In [1]: import numpy as np

In [2]: from numpy import linalg as LA

In [3]: np.set_printoptions(precision=1, suppress=True, linewidth=120, legacy="1.25")

In [4]: W0 = np.load("data.npy")

In [5]: W0
Out[5]: 
array([[ 3,  0,  0,  1],
       [ 6,  3,  2,  4],
       [ 7,  6,  4,  5],
       [ 8,  6,  7,  7],
       [10,  6,  8,  7],
       [12,  7, 11,  8],
       [12,  9, 13,  8],
       [15, 12, 15, 11],
       [16, 15, 16, 11],
       [19, 16, 18, 11],
       [21, 17, 20, 14],
       [23, 20, 20, 16],
       [24, 20, 21, 17],
       [25, 21, 22, 18],
       [26, 24, 24, 19]])

In [6]: Ac = W0 - W0.mean(axis=0)

In [7]: vecs = LA.svd(Ac)[2][:1]

In [8]: other = Ac - Ac @ vecs.T @ vecs

In [9]: (Ac @ vecs.T).std(axis=0)
Out[9]: array([13.6])

In [10]: other.std(axis=0)
Out[10]: array([0.6, 0.8, 1. , 0.8])

In [11]: np.diff(W0, axis=0)
Out[11]: 
array([[3, 3, 2, 3],
       [1, 3, 2, 1],
       [1, 0, 3, 2],
       [2, 0, 1, 0],
       [2, 1, 3, 1],
       [0, 2, 2, 0],
       [3, 3, 2, 3],
       [1, 3, 1, 0],
       [3, 1, 2, 0],
       [2, 1, 2, 3],
       [2, 3, 0, 2],
       [1, 0, 1, 1],
       [1, 1, 1, 1],
       [1, 3, 2, 1]])

In [12]: LA.matrix_rank(W0)
Out[12]: 4

In [13]: W0 - W0[0]
Out[13]: 
array([[ 0,  0,  0,  0],
       [ 3,  3,  2,  3],
       [ 4,  6,  4,  4],
       [ 5,  6,  7,  6],
       [ 7,  6,  8,  6],
       [ 9,  7, 11,  7],
       [ 9,  9, 13,  7],
       [12, 12, 15, 10],
       [13, 15, 16, 10],
       [16, 16, 18, 10],
       [18, 17, 20, 13],
       [20, 20, 20, 15],
       [21, 20, 21, 16],
       [22, 21, 22, 17],
       [23, 24, 24, 18]])

In [14]: np.abs(W0).max()
Out[14]: 26

In [15]: round(float(LA.norm(W0, 2)), 1)
Out[15]: 112.9

In [16]: W0[6] @ W0[5]
Out[16]: 414

In [17]: round(LA.norm(W0, 1), 1), np.round(LA.norm(W0, np.inf), 1)
Out[17]: (227.0, 93.0)

In [18]: round(LA.norm(W0[6], 1), 1), round(LA.norm(W0[6], np.inf), 1)
Out[18]: (42.0, 13.0)

In [19]: LA.norm(W0, axis=1).argmax()
Out[19]: 14

In [20]: round(float(LA.norm(W0) ** 2 / LA.norm(W0, 2) ** 2), 1)
Out[20]: 1.0

In [21]: left, sigma, Vh = LA.svd(W0)

In [22]: sigma
Out[22]: array([112.9,   5.1,   4.6,   2.5])

In [23]: np.argmax(sigma[:-1] / (sigma[1:] + 1e-6)) + 1
Out[23]: 1

In [24]: other = left[:, :1] @ np.diag(sigma[:1]) @ Vh[:1]

In [25]: round(float(LA.norm(W0 - other) / LA.norm(W0)), 1)
Out[25]: 0.1

In [26]: round(float(LA.norm(W0 - other, 2)), 1), round(float(sigma[1]), 1)
Out[26]: (5.1, 5.1)

In [27]: LA.matrix_rank(other)
Out[27]: 1

In [28]: np.round(np.abs(W0 - other).max(), 1)
Out[28]: 2.3

In [29]: other = np.c_[W0[:, :2] @ np.array([[-3, -2], [-3, 1]]), np.array([2, -5, 3, -2, -2, -4, 3, 2, 5, 3, 3, -1, 5, 2, -2])]

In [30]: other
Out[30]: 
array([[  -9,   -6,    2],
       [ -27,   -9,   -5],
       [ -39,   -8,    3],
       [ -42,  -10,   -2],
       [ -48,  -14,   -2],
       [ -57,  -17,   -4],
       [ -63,  -15,    3],
       [ -81,  -18,    2],
       [ -93,  -17,    5],
       [-105,  -22,    3],
       [-114,  -25,    3],
       [-129,  -26,   -1],
       [-132,  -28,    5],
       [-138,  -29,    2],
       [-150,  -28,   -2]])

In [31]: LA.norm(LA.qr(W0)[0].T @ other, axis=0) ** 2 / ((other ** 2).sum(axis=0) + 1e-12)
Out[31]: array([1. , 1. , 0.4])

In [32]: LA.matrix_rank(np.c_[W0, other])
Out[32]: 5

In [33]: np.round(LA.lstsq(W0, other[:, 0])[0], 1) + 0
Out[33]: array([-3., -3.,  0.,  0.])

In [34]: np.round(LA.norm(other - W0 @ LA.lstsq(W0, other)[0], axis=0), 1) + 0
Out[34]: array([0. , 0. , 9.9])

In [35]: K = np.load("x.npy")

In [36]: K
Out[36]: 
array([[ 5,  6,  7,  8,  9],
       [10, 11, 12, 13, 14],
       [15, 16, 17, 18, 19],
       [20, 21, 22, 23, 24],
       [25, 26, 27, 28, 29]])

In [37]: left, sigma, Vh = LA.svd(K)

In [38]: vecs = Vh[:(sigma > 1e-8).sum()]

In [39]: rng = np.random.default_rng(85)

In [40]: x0 = K[4] + -2 * K[2] + rng.integers(2) * np.eye(5)[2]

In [41]: x0
Out[41]: array([-5., -6., -6., -8., -9.])

In [42]: np.allclose(vecs.T @ vecs @ x0, x0)
Out[42]: False

In [43]: np.diag(vecs.T @ vecs)
Out[43]: array([0.6, 0.3, 0.2, 0.3, 0.6])

In [44]: round(float(LA.norm(x0 - vecs.T @ vecs @ x0)), 1)
Out[44]: 0.9

In [45]: other = K / np.sqrt((K ** 2).mean(axis=1, keepdims=True))

In [46]: LA.matrix_rank(other) == LA.matrix_rank(K)
Out[46]: True

In [47]: K - K.mean(axis=1, keepdims=True)
Out[47]: 
array([[-2., -1.,  0.,  1.,  2.],
       [-2., -1.,  0.,  1.,  2.],
       [-2., -1.,  0.,  1.,  2.],
       [-2., -1.,  0.,  1.,  2.],
       [-2., -1.,  0.,  1.,  2.]])

In [48]: round(float(np.trace(LA.pinv(K) @ K)), 1)
Out[48]: 2.0

In [49]: np.allclose(K[:-1].T @ LA.lstsq(K[:-1].T, K[-1])[0], K[-1])
Out[49]: True

In [50]: np.abs(np.diag(LA.qr(K)[1])) > 1e-9
Out[50]: array([ True,  True, False, False, False])

In [51]: (K - K.T) / 2
Out[51]: 
array([[ 0., -2., -4., -6., -8.],
       [ 2.,  0., -2., -4., -6.],
       [ 4.,  2.,  0., -2., -4.],
       [ 6.,  4.,  2.,  0., -2.],
       [ 8.,  6.,  4.,  2.,  0.]])

In [52]: LA.matrix_power(K, 3)
Out[52]: 
array([[ 50125,  53350,  56575,  59800,  63025],
       [ 83250,  88600,  93950,  99300, 104650],
       [116375, 123850, 131325, 138800, 146275],
       [149500, 159100, 168700, 178300, 187900],
       [182625, 194350, 206075, 217800, 229525]])

In [53]: np.round(np.abs(LA.eigvals(K)).max(), 1)
Out[53]: 87.8

In [54]: np.trace(K)
Out[54]: 85

In [55]: round(float(LA.det(K)), 1)
Out[55]: 0.0

In [56]: K @ K
Out[56]: 
array([[ 575,  610,  645,  680,  715],
       [ 950, 1010, 1070, 1130, 1190],
       [1325, 1410, 1495, 1580, 1665],
       [1700, 1810, 1920, 2030, 2140],
       [2075, 2210, 2345, 2480, 2615]])

In [57]: r = LA.matrix_rank(K)

In [58]: r
Out[58]: 2

In [59]: ns = LA.svd(K)[2][r:].T

In [60]: ns.shape
Out[60]: (5, 3)

In [61]: np.round(K @ ns, 1) + 0
Out[61]: 
array([[0., 0., 0.],
       [0., 0., 0.],
       [0., 0., 0.],
       [0., 0., 0.],
       [0., 0., 0.]])

In [62]: np.round(ns @ ns.T, 1) + 0
Out[62]: 
array([[ 0.4, -0.4, -0.2,  0. ,  0.2],
       [-0.4,  0.7, -0.2, -0.1,  0. ],
       [-0.2, -0.2,  0.8, -0.2, -0.2],
       [ 0. , -0.1, -0.2,  0.7, -0.4],
       [ 0.2,  0. , -0.2, -0.4,  0.4]])

In [63]: other = np.array([[1.1, -1.8, -0.8],
    ...:     [-0.9, 0.2, -1.4],
    ...:     [-0.7, 0.2, 0.7],
    ...:     [-1.3, -1.8, -0.7]])

In [64]: Z = np.array([[-0.7, 0.5, -0.5, -0.8],
    ...:     [-0.2, -2.1, 0.2, -0.5],
    ...:     [0.2, 0.3, 0.1, 0.8]])

In [65]: J = other @ Z

In [66]: J
Out[66]: 
array([[-0.6,  4.1, -1. , -0.6],
       [ 0.3, -1.3,  0.3, -0.5],
       [ 0.6, -0.6,  0.5,  1. ],
       [ 1.1,  2.9,  0.2,  1.4]])

In [67]: np.allclose(J[:-1].T @ LA.lstsq(J[:-1].T, J[-1])[0], J[-1])
Out[67]: True

In [68]: np.round(np.trace(LA.pinv(J) @ J), 1)
Out[68]: 3.0

In [69]: LA.lstsq(J[:-1].T, J[-1])[2]
Out[69]: 3

In [70]: def softmax(z):
    ...:     e = np.exp(z - z.max(axis=-1, keepdims=True))
    ...:     return e / e.sum(axis=-1, keepdims=True)
    ...: 

In [71]: softmax(J[1] + -1)
Out[71]: array([0.4, 0.1, 0.4, 0.2])

In [72]: S = J @ J.T / np.sqrt(4)

In [73]: softmax(S).round(6).argmax(axis=1)
Out[73]: array([0, 1, 2, 3])

In [74]: np.round(softmax(S + np.triu(np.full(S.shape, -np.inf), 1)), 1) + 0
Out[74]: 
array([[1. , 0. , 0. , 0. ],
       [0. , 1. , 0. , 0. ],
       [0. , 0.3, 0.6, 0. ],
       [0.3, 0. , 0. , 0.7]])

In [75]: T = np.stack([J, 5 * J, J[::-1]])

In [76]: np.round(LA.det(T), 1) + 0
Out[76]: array([0., 0., 0.])

In [77]: np.einsum("bij,cij->bc", T, T)
Out[77]: 
array([[ 34.2, 171.1,  21.6],
       [171.1, 855.5, 107.8],
       [ 21.6, 107.8,  34.2]])

In [78]: left, sigma, Vh = LA.svd(J)

In [79]: vecs = Vh[:(sigma > 1e-8).sum()]

In [80]: x0 = J[1] + -1 * J[0] + rng.integers(2) * np.eye(4)[3]

In [81]: x0
Out[81]: array([ 0.9, -5.4,  1.3,  0.1])

In [82]: np.round(vecs.T @ vecs, 1) + 0
Out[82]: 
array([[ 0.8,  0.1,  0.4,  0. ],
       [ 0.1,  1. , -0.1,  0. ],
       [ 0.4, -0.1,  0.2,  0. ],
       [ 0. ,  0. ,  0. ,  1. ]])

In [83]: np.diag(vecs.T @ vecs)
Out[83]: array([0.8, 1. , 0.2, 1. ])

In [84]: LA.matrix_rank(np.vstack([J, x0]))
Out[84]: 3

In [85]: np.allclose(vecs.T @ vecs @ x0, x0)
Out[85]: True

In [86]: data = np.load("arr.npy")

In [87]: data
Out[87]: 
array([[-3, -4,  4,  0],
       [ 0, -3, -4,  4],
       [ 4,  0, -3, -4],
       [-4,  4,  0, -3]])

In [88]: W = np.array([[1, 0, 1], [1, -2, -2], [2, 0, 0], [-2, 0, -1]])

In [89]: beta = np.array([-3, 1, -3])

In [90]: hid = np.maximum(data @ W + beta, 0)

In [91]: (hid > 0).astype(int)
Out[91]: 
array([[0, 1, 1],
       [0, 1, 0],
       [1, 1, 1],
       [1, 0, 0]])

In [92]: LA.matrix_rank(hid)
Out[92]: 3

In [93]: Z = np.array([[0, 3, 3], [-1, -1, 3], [3, -2, -2]])

In [94]: W @ Z
Out[94]: 
array([[ 3,  1,  1],
       [-4,  9,  1],
       [ 0,  6,  6],
       [-3, -4, -4]])

In [95]: hid @ Z
Out[95]: 
array([[ -3, -13,  23],
       [ -7,  -7,  21],
       [ 14,  -2,   2],
       [  0,   9,   9]])
